% python3 -q
>>> import numpy as np
>>> from numpy import linalg as LA
>>> np.set_printoptions(precision=2, suppress=True, linewidth=140, legacy="1.25")
>>> data = np.load("mat.npy")
>>> data
array([[ 0, -1, -3,  0, -2,  0,  0,  0,  3,  0, -3, -2,  1],
       [ 0,  0, -3,  1, -2,  0, -1, -2,  0, -3,  2,  0, -3],
       [ 0,  0,  0, -3,  2,  3, -3,  3, -1, -1,  2,  0, -1],
       [ 0,  0,  0,  0,  0,  1,  0,  2,  1, -3, -1,  1,  3],
       [ 0,  0,  0,  0,  0,  1,  2,  1,  1, -2,  0, -2,  2],
       [ 0,  0,  0,  0,  0,  0,  1, -2, -1,  0,  2, -1,  1],
       [ 0,  0,  0,  0,  0,  0,  0, -3,  0, -3, -3, -1,  3],
       [ 0,  0,  0,  0,  0,  0,  0,  0, -2,  1, -1, -1,  0],
       [ 0,  0,  0,  0,  0,  0,  0,  0,  0, -3,  3,  1,  0],
       [ 0,  0,  0,  0,  0,  0,  0,  0,  0,  0,  0,  3,  3],
       [ 0,  0,  0,  0,  0,  0,  0,  0,  0,  0,  0, -2,  0],
       [ 0,  0,  0,  0,  0,  0,  0,  0,  0,  0,  0,  0, -3],
       [ 0,  0,  0,  0,  0,  0,  0,  0,  0,  0,  0,  0,  0]])
>>> rk = LA.matrix_rank(data)
>>> rk
11
>>> N = LA.svd(data)[2][rk:].T
>>> [int(LA.matrix_rank(data[:, :j + 1])) for j in range(13)]
[0, 1, 2, 3, 3, 4, 5, 6, 7, 8, 9, 10, 11]
>>> blk = np.stack([data, 4 * data, data[::-1]])
>>> LA.norm(blk, axis=(1, 2))
array([16.61, 66.45, 16.61])
>>> left, sv, Vh = LA.svd(data)
>>> sv.round(2) + 0
array([8.94, 7.58, 7.15, 5.98, 4.69, 4.  , 2.94, 1.87, 1.1 , 0.57, 0.12, 0.  , 0.  ])
>>> np.argmax(sv[:-1] / (sv[1:] + 1e-6)) + 1
11
>>> out = left[:, :11] @ np.diag(sv[:11]) @ Vh[:11]
>>> np.round(np.abs(data - out).max(), 2)
0.0
>>> LA.matrix_rank(data, rtol=0.05)
10
>>> feats = np.load("test11.npy")
>>> feats
array([[ 2,  0,  0,  0,  0,  0],
       [ 0, -2,  0,  0,  0,  0],
       [ 0,  0,  3,  0,  0,  0],
       [ 0,  0,  0, -2,  0,  0],
       [ 0,  0,  0,  0, -3,  0],
       [ 0,  0,  0,  0,  0,  3]])
>>> u = np.array([1, 0, 0, 0, 2, 1])
>>> out = feats + np.outer(u, np.eye(6)[2])
>>> LA.matrix_rank(LA.inv(out) - LA.inv(feats), tol=1e-8)
1
>>> LA.matrix_rank(out - feats)
1
>>> out
array([[ 2.,  0.,  1.,  0.,  0.,  0.],
       [ 0., -2.,  0.,  0.,  0.,  0.],
       [ 0.,  0.,  3.,  0.,  0.,  0.],
       [ 0.,  0.,  0., -2.,  0.,  0.],
       [ 0.,  0.,  2.,  0., -3.,  0.],
       [ 0.,  0.,  1.,  0.,  0.,  3.]])
>>> A = np.loadtxt("block8.csv", delimiter=",")
>>> A
array([[ 0.98, -0.75,  0.78,  1.  , -1.44, -1.35, -1.32,  0.11,  0.48],
       [ 1.54,  0.34, -0.31,  0.22,  0.13,  1.65, -1.21, -1.35, -0.58],
       [ 0.28,  2.02, -0.07,  0.6 ,  1.04, -0.27, -0.82,  0.87,  1.37],
       [ 0.42,  0.75, -1.05,  0.58, -1.23, -0.21,  1.56, -1.26,  1.12],
       [-0.14, -1.2 , -0.96, -0.4 ,  1.51, -1.03, -0.62, -1.3 ,  1.02],
       [ 0.14, -0.53,  1.76,  1.6 ,  1.14,  0.43,  1.06, -0.57,  0.35],
       [ 0.  ,  1.23,  1.53, -1.36, -0.02, -1.08,  0.01, -1.38, -0.47],
       [ 2.25, -0.46,  0.13, -1.18,  0.48, -0.22,  1.02,  0.95,  0.34],
       [ 0.56,  0.47, -0.91,  1.13,  0.72, -1.37,  0.39,  0.04, -1.95]])
>>> x = np.array([3, 2, 1, 3, 1, 3, 1, 0, 0])
>>> rhs = A @ x
>>> rhs
array([-1.57,  9.52,  6.03,  3.15, -7.2 ,  9.42, -3.32,  3.25,  2.11])
>>> np.round(LA.solve(A, A[:, 7]), 2) + 0
array([0., 0., 0., 0., 0., 0., 0., 1., 0.])
>>> np.round(LA.solve(A, rhs), 2) + 0
array([3., 2., 1., 3., 1., 3., 1., 0., 0.])
>>> np.round(LA.solve(A, 4 * rhs), 2) + 0
array([12.,  8.,  4., 12.,  4., 12.,  4.,  0.,  0.])
>>> u = np.array([0, 0, 0])
>>> np.polyval(u, A[4])
array([0., 0., 0., 0., 0., 0., 0., 0., 0.])
>>> np.round(np.correlate(A[4], A[5], "full"), 2) + 0
array([-0.05, -0.34,  0.2 , -0.92, -0.93, -3.65, -1.47, -4.57,  0.  , -1.36,  0.87, -4.71, -1.25, -0.46,  2.4 , -0.72,  0.14])
>>> M = np.load("a.npy")
>>> M
array([[-2,  0,  0,  3,  2,  0,  1,  7,  6,  0,  3,  0,  4,  6],
       [ 4,  6,  6,  9,  8,  6,  7, 13, 12,  6,  9,  6, 10, 12],
       [ 3,  5,  5,  8,  7,  5,  6, 12, 11,  5,  8,  5,  9, 11],
       [-4, -2, -2,  1,  0, -2, -1,  5,  4, -2,  1, -2,  2,  4],
       [ 9, 11, 11, 14, 13, 11, 12, 18, 17, 11, 14, 11, 15, 17],
       [-9, -7, -7, -4, -5, -7, -6,  0, -1, -7, -4, -7, -3, -1]])
>>> np.unique(M.round(6), axis=0).shape
(6, 14)
>>> np.allclose(M[:-1].T @ LA.lstsq(M[:-1].T, M[-1])[0], M[-1])
True
>>> arr = np.array([[1, -1, 1, -1, -1, 1, -1, 1],
...     [1, -1, -1, 1, 1, -1, -1, 1],
...     [1, 1, -1, -1, -1, -1, 1, 1],
...     [1, -1, 1, -1, 1, -1, 1, -1],
...     [1, 1, 1, 1, -1, -1, -1, -1],
...     [1, -1, -1, 1, -1, 1, 1, -1],
...     [1, 1, -1, -1, 1, 1, -1, -1],
...     [1, 1, 1, 1, 1, 1, 1, 1]])
>>> x = np.array([1, 1, 1, 2, -2, 2, 1, -1])
>>> LA.norm(arr @ x) <= LA.norm(arr, 2) * LA.norm(x) + 1e-9
True
>>> arr @ (2 * x)
array([  2, -10,  -2,  -6,  10,  14,  -2,  10])
>>> np.sign((arr @ x).round(6))
array([ 1, -1, -1, -1,  1,  1, -1,  1])
>>> arr @ arr.T
array([[8, 0, 0, 0, 0, 0, 0, 0],
       [0, 8, 0, 0, 0, 0, 0, 0],
       [0, 0, 8, 0, 0, 0, 0, 0],
       [0, 0, 0, 8, 0, 0, 0, 0],
       [0, 0, 0, 0, 8, 0, 0, 0],
       [0, 0, 0, 0, 0, 8, 0, 0],
       [0, 0, 0, 0, 0, 0, 8, 0],
       [0, 0, 0, 0, 0, 0, 0, 8]])
>>> arr.T @ arr
array([[8, 0, 0, 0, 0, 0, 0, 0],
       [0, 8, 0, 0, 0, 0, 0, 0],
       [0, 0, 8, 0, 0, 0, 0, 0],
       [0, 0, 0, 8, 0, 0, 0, 0],
       [0, 0, 0, 0, 8, 0, 0, 0],
       [0, 0, 0, 0, 0, 8, 0, 0],
       [0, 0, 0, 0, 0, 0, 8, 0],
       [0, 0, 0, 0, 0, 0, 0, 8]])
>>> arr[:, 1] @ arr[:, 6]
0
>>> (arr + arr.T) / 2
array([[ 1.,  0.,  1.,  0.,  0.,  1.,  0.,  1.],
       [ 0., -1.,  0.,  0.,  1., -1.,  0.,  1.],
       [ 1.,  0., -1.,  0.,  0., -1.,  0.,  1.],
       [ 0.,  0.,  0., -1.,  1.,  0.,  0.,  0.],
       [ 0.,  1.,  0.,  1., -1., -1.,  0.,  0.],
       [ 1., -1., -1.,  0., -1.,  1.,  1.,  0.],
       [ 0.,  0.,  0.,  0.,  0.,  1., -1.,  0.],
       [ 1.,  1.,  1.,  0.,  0.,  0.,  0.,  1.]])
>>> np.trace(arr)
-2
>>> np.allclose(arr, arr.T)
False
>>> round(np.abs(LA.eigvals(arr)).max(), 2)
2.83
>>> arr @ arr
array([[ 0,  0,  0,  0, -4,  4,  4,  4],
       [ 0,  0,  8,  0,  0,  0,  0,  0],
       [ 0,  0,  0,  0,  4,  4, -4,  4],
       [ 0,  4,  0, -4, -4,  0, -4,  0],
       [ 0, -4,  0, -4,  0, -4,  0,  4],
       [ 0, -4,  0, -4,  0,  4,  0, -4],
       [ 0, -4,  0,  4, -4,  0, -4,  0],
       [ 8,  0,  0,  0,  0,  0,  0,  0]])
>>> LA.matrix_power(arr, 4)
array([[ 32, -16,   0,  16, -16,  32, -16, -32],
       [  0,   0,   0,   0,  32,  32, -32,  32],
       [ 32, -16,   0, -48,  16,   0,  16,   0],
       [  0,  16,  32,  16,  32,  16,  32, -16],
       [ 32,   0, -32,  32,  16, -16,  16,  16],
       [-32, -32, -32,   0,  16,  16,  16, -16],
       [  0,  48, -32, -16,   0,  16,   0, -16],
       [  0,   0,   0,   0, -32,  32,  32,  32]])
>>> np.allclose(arr @ arr.T, arr.T @ arr)
True
